$ ipython --no-banner

In [1]: import numpy as np

In [2]: from numpy import linalg as LA

In [3]: np.set_printoptions(precision=1, suppress=True, linewidth=100, legacy="1.25")

In [4]: E = np.loadtxt("mat.csv", delimiter=",")

In [5]: print(E)
[[ 1.3  3.8 -0.3  2.3]
 [ 1.   3.   0.6 -0.8]
 [ 0.7  2.2  2.1 -1.3]
 [ 0.2  0.7  1.6 -0.6]
 [-0.5 -1.5  0.4  1.3]
 [ 0.1  0.3 -0.9  0.9]
 [-1.6 -4.8  0.1 -1.5]
 [-0.7 -2.1  0.2  0.4]
 [-1.4 -4.1  0.2  0.3]
 [ 0.2  0.6  0.5 -1.6]
 [-2.4 -7.2  1.4 -0.9]
 [ 0.7  2.  -0.9  0.7]
 [ 1.3  3.9 -0.8 -1.6]
 [ 0.7  2.3 -1.  -0.1]
 [-0.3 -1.1 -0.3  0.6]
 [ 0.6  1.9  0.3 -0.9]
 [-0.4 -1.2  2.1  0.2]
 [ 0.4  1.2  0.   0.5]
 [ 0.7  2.2 -1.9  0.5]
 [-0.3 -0.9 -0.7 -1.5]
 [ 1.9  5.7  0.5 -1.9]
 [-0.6 -1.7 -0.9  0.7]
 [-0.3 -0.9 -0.1 -1. ]
 [ 1.   3.   0.5  0.8]
 [ 0.1  0.3 -0.7  0.9]
 [-1.2 -3.7  3.3  0.5]
 [ 0.1  0.2  1.4 -0.7]
 [ 1.4  4.2  0.8  1.5]
 [ 1.2  3.7 -1.1 -0.7]
 [-0.4 -1.1  1.4  0.5]
 [-0.3 -0.9  0.3  0.4]]

In [6]: print(np.argsort(-LA.norm(E, axis=0).round(6), kind="stable")[:3])
[1 2 3]

In [7]: print(np.round(LA.norm(E, 2) / LA.norm(E), 1))
0.9

In [8]: Z = E[[30, 10]].astype(float)

In [9]: for _ in range(3):
   ...:     lab = LA.norm(E[:, None] - Z, axis=-1).argmin(axis=1)
   ...:     Z = np.array([E[lab == j].mean(axis=0) for j in range(2)])
   ...: 

In [10]: print(lab)
[0 0 0 0 0 0 1 1 1 0 1 0 0 0 0 0 0 0 0 0 0 0 0 0 0 1 0 0 0 0 0]

In [11]: print(Z.round(1) + 0)
[[ 0.4  1.2  0.1  0. ]
 [-1.5 -4.4  1.  -0.2]]

In [12]: hat = E @ LA.solve(E.T @ E, E.T)

In [13]: print(np.round(LA.eigvalsh(hat), 1) + 0)
[0. 0. 0. 0. 0. 0. 0. 0. 0. 0. 0. 0. 0. 0. 0. 0. 0. 0. 0. 0. 0. 0. 0. 0. 0. 0. 0. 1. 1. 1. 1.]

In [14]: print(np.allclose(hat @ hat, hat))
True

In [15]: print(np.round(hat @ E[:, 2], 1) + 0)
[-0.3  0.6  2.1  1.6  0.4 -0.9  0.1  0.2  0.2  0.5  1.4 -0.9 -0.8 -1.  -0.3  0.3  2.1  0.  -1.9
 -0.7  0.5 -0.9 -0.1  0.5 -0.7  3.3  1.4  0.8 -1.1  1.4  0.3]

In [16]: print(round(float(np.trace(hat)), 1))
4.0

In [17]: arr = np.load("dump.npy")

In [18]: print(arr)
[[0 0 0 1]
 [0 0 1 0]
 [1 0 0 0]
 [0 1 0 0]]

In [19]: # keeps lengths

In [20]: print(arr.T @ arr)
[[1 0 0 0]
 [0 1 0 0]
 [0 0 1 0]
 [0 0 0 1]]

In [21]: print(arr @ arr.T)
[[1 0 0 0]
 [0 1 0 0]
 [0 0 1 0]
 [0 0 0 1]]

In [22]: print(arr[:, 3] @ arr[:, 1])
0

In [23]: print(LA.norm(arr, axis=0))
[1. 1. 1. 1.]

In [24]: print(LA.pinv(arr))
[[0. 0. 1. 0.]
 [0. 0. 0. 1.]
 [0. 1. 0. 0.]
 [1. 0. 0. 0.]]

In [25]: print(arr @ arr)
[[0 1 0 0]
 [1 0 0 0]
 [0 0 0 1]
 [0 0 1 0]]

In [26]: print((arr + arr.T) / 2)
[[0.  0.  0.5 0.5]
 [0.  0.  0.5 0.5]
 [0.5 0.5 0.  0. ]
 [0.5 0.5 0.  0. ]]

In [27]: print(LA.matrix_power(arr, 3))
[[0 0 1 0]
 [0 0 0 1]
 [0 1 0 0]
 [1 0 0 0]]

In [28]: print(LA.matrix_power(arr, 100))
[[1 0 0 0]
 [0 1 0 0]
 [0 0 1 0]
 [0 0 0 1]]

In [29]: print(arr @ np.ones(4))
[1. 1. 1. 1.]

In [30]: print(np.sort(np.abs(LA.eigvals(arr)))[::-1])
[1. 1. 1. 1.]

In [31]: print(arr.sum(axis=1))
[1 1 1 1]

In [32]: p = np.eye(4)[2]

In [33]: for _ in range(7):
    ...:     p = p @ arr
    ...:     print(p.round(1))
    ...: 
[1. 0. 0. 0.]
[0. 0. 0. 1.]
[0. 1. 0. 0.]
[0. 0. 1. 0.]
[1. 0. 0. 0.]
[0. 0. 0. 1.]
[0. 1. 0. 0.]

In [34]: A = np.arange(42).reshape(6, 7) + -2

In [35]: print(A)
[[-2 -1  0  1  2  3  4]
 [ 5  6  7  8  9 10 11]
 [12 13 14 15 16 17 18]
 [19 20 21 22 23 24 25]
 [26 27 28 29 30 31 32]
 [33 34 35 36 37 38 39]]

In [36]: print(LA.cond(A) > 100)
True

In [37]: print([round(float(x), 1) for x in LA.svd(A, compute_uv=False)[:3]])
[143.2, 7.0, 0.0]

In [38]: print(np.round(A @ LA.pinv(A) @ A, 1) + 0)
[[-2. -1.  0.  1.  2.  3.  4.]
 [ 5.  6.  7.  8.  9. 10. 11.]
 [12. 13. 14. 15. 16. 17. 18.]
 [19. 20. 21. 22. 23. 24. 25.]
 [26. 27. 28. 29. 30. 31. 32.]
 [33. 34. 35. 36. 37. 38. 39.]]

In [39]: print(LA.lstsq(A[:-1].T, A[-1])[2])
2

In [40]: print(np.abs(np.diag(LA.qr(A)[1])) > 1e-9)
[ True  True False False False False]

In [41]: print(np.unique(A.round(6), axis=0).shape)
(6, 7)

In [42]: r = LA.matrix_rank(A)

In [43]: print(r)
2

In [44]: N = LA.svd(A)[2][r:].T

In [45]: print([int(LA.matrix_rank(A[:, :j + 1])) for j in range(7)])
[1, 2, 2, 2, 2, 2, 2]

In [46]: print(np.allclose(A @ N, 0))
True

In [47]: theta = np.radians(72)

In [48]: Rm = np.eye(7)

In [49]: Rm[6, 6] = Rm[3, 3] = np.cos(theta)

In [50]: Rm[6, 3], Rm[3, 6] = -np.sin(theta), np.sin(theta)

In [51]: print(Rm)
[[ 1.   0.   0.   0.   0.   0.   0. ]
 [ 0.   1.   0.   0.   0.   0.   0. ]
 [ 0.   0.   1.   0.   0.   0.   0. ]
 [ 0.   0.   0.   0.3  0.   0.   1. ]
 [ 0.   0.   0.   0.   1.   0.   0. ]
 [ 0.   0.   0.   0.   0.   1.   0. ]
 [ 0.   0.   0.  -1.   0.   0.   0.3]]

In [52]: out = A @ Rm.T

In [53]: print(np.allclose(LA.norm(A, axis=1), LA.norm(out, axis=1)))
True
